$ python -q
>>> import numpy as np
>>> import numpy.linalg as la
>>> np.set_printoptions(precision=1, suppress=True, linewidth=200, sign=" ")
>>> X = np.loadtxt("block5.csv", delimiter=",")
>>> print(X)
[[ 1.   1.   0.4 -0.1 -0.3 -0.2]
 [ 1.   1.9 -0.2  0.9 -0.2  0.2]
 [ 0.4 -0.2  1.3  0.1 -0.1 -0.4]
 [-0.1  0.9  0.1  1.7  0.3 -0.2]
 [-0.3 -0.2 -0.1  0.3  1.5 -0.1]
 [-0.2  0.2 -0.4 -0.2 -0.1  1.6]]
>>> # rows and columns are dependent
>>> rank = la.matrix_rank(X)
>>> print(rank)
5
>>> null = la.svd(X)[2][rank:].T
>>> print([int(la.matrix_rank(X[:i])) for i in range(1, len(X) + 1)])
[1, 2, 3, 4, 5, 5]
>>> print(np.round(null[:, 0] / null[np.abs(null[:, 0]).round(6).argmax(), 0], 1) + 0)
[ 1.  -0.9 -0.4  0.6  0.   0.2]
>>> print(null.shape)
(6, 1)
>>> print(np.round(X @ null, 1) + 0)
[[ 0.]
 [ 0.]
 [ 0.]
 [ 0.]
 [ 0.]
 [ 0.]]
>>> print([int(la.matrix_rank(X[:, :j + 1])) for j in range(6)])
[1, 2, 3, 4, 5, 5]
>>> print([int(la.matrix_rank(np.delete(X, i, axis=0))) for i in range(6)])
[5, 5, 5, 5, 5, 5]
>>> vec = np.array([2, -2, 0, -1, 2, -2])
>>> h1 = np.maximum(X @ vec, 0)
>>> print(np.maximum(X @ vec, 0) - np.maximum(-X @ vec, 0))
[-0.1 -3.6  1.7 -2.8  2.5 -3.9]
>>> print(X.T @ h1)
[-0.2 -0.8  1.9  0.9  3.4 -0.9]
>>> print(X * (h1 > 1e-9)[:, None])
[[ 0.   0.   0.  -0.  -0.  -0. ]
 [ 0.   0.  -0.   0.  -0.   0. ]
 [ 0.4 -0.2  1.3  0.1 -0.1 -0.4]
 [-0.   0.   0.   0.   0.  -0. ]
 [-0.3 -0.2 -0.1  0.3  1.5 -0.1]
 [-0.   0.  -0.  -0.  -0.   0. ]]
>>> w, vecs = la.eigh(X)
>>> print((w > 1e-8).sum(), (w < -1e-8).sum())
5 0
>>> print(w.round(1) + 0)
[ 0.  1.  1.  2.  2.  3.]
>>> print(np.round(np.abs(vecs[:, -1]), 1) + 0)
[ 0.4  0.8  0.   0.5  0.1  0. ]
>>> print(np.unique(w.round(6) + 0, return_counts=True)[1])
[ 1  2  2  1]
>>> print(np.round(vecs.T @ vecs, 1) + 0)
[[ 1.  0.  0.  0.  0.  0.]
 [ 0.  1.  0.  0.  0.  0.]
 [ 0.  0.  1.  0.  0.  0.]
 [ 0.  0.  0.  1.  0.  0.]
 [ 0.  0.  0.  0.  1.  0.]
 [ 0.  0.  0.  0.  0.  1.]]
>>> print(round(float(w.sum()), 1), np.trace(X))
9.0 9.0
>>> print(np.round(la.eigvalsh(X @ X), 1) + 0)
[ 0.  1.  1.  4.  4.  9.]
>>> print(np.round(vecs.T @ X @ vecs, 1) + 0)
[[ 0.  0.  0.  0.  0.  0.]
 [ 0.  1.  0.  0.  0.  0.]
 [ 0.  0.  1.  0.  0.  0.]
 [ 0.  0.  0.  2.  0.  0.]
 [ 0.  0.  0.  0.  2.  0.]
 [ 0.  0.  0.  0.  0.  3.]]
>>> ang = np.radians(135)
>>> r_ = np.eye(6)
>>> r_[1, 1] = r_[5, 5] = np.cos(ang)
>>> r_[1, 5], r_[5, 1] = -np.sin(ang), np.sin(ang)
>>> print(r_)
[[ 1.   0.   0.   0.   0.   0. ]
 [ 0.  -0.7  0.   0.   0.  -0.7]
 [ 0.   0.   1.   0.   0.   0. ]
 [ 0.   0.   0.   1.   0.   0. ]
 [ 0.   0.   0.   0.   1.   0. ]
 [ 0.   0.7  0.   0.   0.  -0.7]]
>>> out = X @ r_.T
>>> print(np.round(la.det(r_), 1), round(float(np.trace(r_)), 1))
1.0 2.6
>>> print(np.abs(out - X).max(axis=0))
[ 0.   3.4  0.   0.   0.   2.6]
